% python3 -q
>>> import numpy as np
>>> import numpy.linalg as la
>>> np.set_printoptions(precision=1, suppress=True, linewidth=160, floatmode="fixed")
>>> rd = lambda a: np.round(a, 1) + 0
>>> data = np.load("dump.npy")
>>> data
array([[0, 0, 0, 1, 0, 1, 0, 0, 0, 0, 1, 0],
       [0, 0, 0, 0, 1, 0, 1, 1, 1, 0, 0, 1],
       [0, 0, 0, 1, 1, 0, 0, 0, 1, 0, 0, 0],
       [1, 0, 1, 0, 0, 0, 0, 0, 0, 0, 0, 0],
       [0, 1, 1, 0, 0, 0, 0, 0, 1, 0, 0, 0],
       [1, 0, 0, 0, 0, 0, 0, 0, 1, 0, 0, 0],
       [0, 1, 0, 0, 0, 0, 0, 0, 0, 0, 0, 0],
       [0, 1, 0, 0, 0, 0, 0, 0, 0, 0, 1, 0],
       [0, 1, 1, 0, 1, 1, 0, 0, 0, 0, 0, 1],
       [0, 0, 0, 0, 0, 0, 0, 0, 0, 0, 0, 0],
       [1, 0, 0, 0, 0, 0, 0, 1, 0, 0, 0, 1],
       [0, 1, 0, 0, 0, 0, 0, 0, 1, 0, 1, 0]])
>>> data @ data
array([[3, 0, 1, 0, 0, 0, 0, 1, 1, 0, 0, 1],
       [0, 5, 2, 0, 1, 1, 0, 0, 2, 0, 2, 1],
       [1, 2, 3, 0, 1, 1, 0, 0, 1, 0, 0, 1],
       [0, 0, 0, 2, 1, 1, 0, 0, 1, 0, 1, 0],
       [0, 1, 1, 1, 3, 1, 1, 1, 2, 0, 0, 2],
       [0, 1, 1, 1, 1, 2, 0, 0, 0, 0, 1, 1],
       [0, 0, 0, 0, 1, 0, 1, 1, 1, 0, 0, 1],
       [1, 0, 0, 0, 1, 0, 1, 2, 1, 0, 0, 2],
       [1, 2, 1, 1, 2, 0, 1, 1, 5, 0, 1, 1],
       [0, 0, 0, 0, 0, 0, 0, 0, 0, 0, 0, 0],
       [0, 2, 0, 1, 0, 1, 0, 0, 1, 0, 3, 0],
       [1, 1, 1, 0, 2, 1, 1, 2, 1, 0, 0, 3]])
>>> (la.matrix_power((data != 0) + (data.T != 0) + np.eye(12), 12) > 0).astype(int)
array([[1, 1, 1, 1, 1, 1, 1, 1, 1, 0, 1, 1],
       [1, 1, 1, 1, 1, 1, 1, 1, 1, 0, 1, 1],
       [1, 1, 1, 1, 1, 1, 1, 1, 1, 0, 1, 1],
       [1, 1, 1, 1, 1, 1, 1, 1, 1, 0, 1, 1],
       [1, 1, 1, 1, 1, 1, 1, 1, 1, 0, 1, 1],
       [1, 1, 1, 1, 1, 1, 1, 1, 1, 0, 1, 1],
       [1, 1, 1, 1, 1, 1, 1, 1, 1, 0, 1, 1],
       [1, 1, 1, 1, 1, 1, 1, 1, 1, 0, 1, 1],
       [1, 1, 1, 1, 1, 1, 1, 1, 1, 0, 1, 1],
       [0, 0, 0, 0, 0, 0, 0, 0, 0, 1, 0, 0],
       [1, 1, 1, 1, 1, 1, 1, 1, 1, 0, 1, 1],
       [1, 1, 1, 1, 1, 1, 1, 1, 1, 0, 1, 1]])
>>> rd(np.sort(la.eigvals(data).real))
array([-2.4, -2.0, -1.9, -0.8, -0.6,  0.0,  0.0,  0.4,  0.7,  1.6,  1.7,  3.4])
>>> np.flatnonzero(la.matrix_power((data != 0) + (data.T != 0) + np.eye(12), 12)[1])
array([ 0,  1,  2,  3,  4,  5,  6,  7,  8, 10, 11])
>>> evals, V = la.eigh(data)
>>> rd(np.abs(V[:, -1]))
array([0.2, 0.5, 0.3, 0.1, 0.4, 0.2, 0.1, 0.2, 0.5, 0.0, 0.2, 0.3])
>>> rd(la.eigvalsh(data + 2 * np.eye(12)))
array([-0.4,  0.0,  0.1,  1.2,  1.4,  2.0,  2.0,  2.4,  2.7,  3.6,  3.7,  5.4])
>>> rd(V.T @ V)
array([[1.0, 0.0, 0.0, 0.0, 0.0, 0.0, 0.0, 0.0, 0.0, 0.0, 0.0, 0.0],
       [0.0, 1.0, 0.0, 0.0, 0.0, 0.0, 0.0, 0.0, 0.0, 0.0, 0.0, 0.0],
       [0.0, 0.0, 1.0, 0.0, 0.0, 0.0, 0.0, 0.0, 0.0, 0.0, 0.0, 0.0],
       [0.0, 0.0, 0.0, 1.0, 0.0, 0.0, 0.0, 0.0, 0.0, 0.0, 0.0, 0.0],
       [0.0, 0.0, 0.0, 0.0, 1.0, 0.0, 0.0, 0.0, 0.0, 0.0, 0.0, 0.0],
       [0.0, 0.0, 0.0, 0.0, 0.0, 1.0, 0.0, 0.0, 0.0, 0.0, 0.0, 0.0],
       [0.0, 0.0, 0.0, 0.0, 0.0, 0.0, 1.0, 0.0, 0.0, 0.0, 0.0, 0.0],
       [0.0, 0.0, 0.0, 0.0, 0.0, 0.0, 0.0, 1.0, 0.0, 0.0, 0.0, 0.0],
       [0.0, 0.0, 0.0, 0.0, 0.0, 0.0, 0.0, 0.0, 1.0, 0.0, 0.0, 0.0],
       [0.0, 0.0, 0.0, 0.0, 0.0, 0.0, 0.0, 0.0, 0.0, 1.0, 0.0, 0.0],
       [0.0, 0.0, 0.0, 0.0, 0.0, 0.0, 0.0, 0.0, 0.0, 0.0, 1.0, 0.0],
       [0.0, 0.0, 0.0, 0.0, 0.0, 0.0, 0.0, 0.0, 0.0, 0.0, 0.0, 1.0]])
>>> rd(la.svd(data, compute_uv=False))
array([3.4, 2.4, 2.0, 1.9, 1.7, 1.6, 0.8, 0.7, 0.6, 0.4, 0.0, 0.0])
>>> np.abs(V[:, -1]).round(6).argmax()
np.int64(8)
>>> rd(la.eigvalsh(data @ data))
array([ 0.0,  0.0,  0.2,  0.4,  0.4,  0.7,  2.6,  2.9,  3.6,  4.0,  5.8, 11.3])
>>> rd(evals)
array([-2.4, -2.0, -1.9, -0.8, -0.6,  0.0,  0.0,  0.4,  0.7,  1.6,  1.7,  3.4])
>>> rd(evals.sum()), np.trace(data)
(np.float64(0.0), np.int64(0))
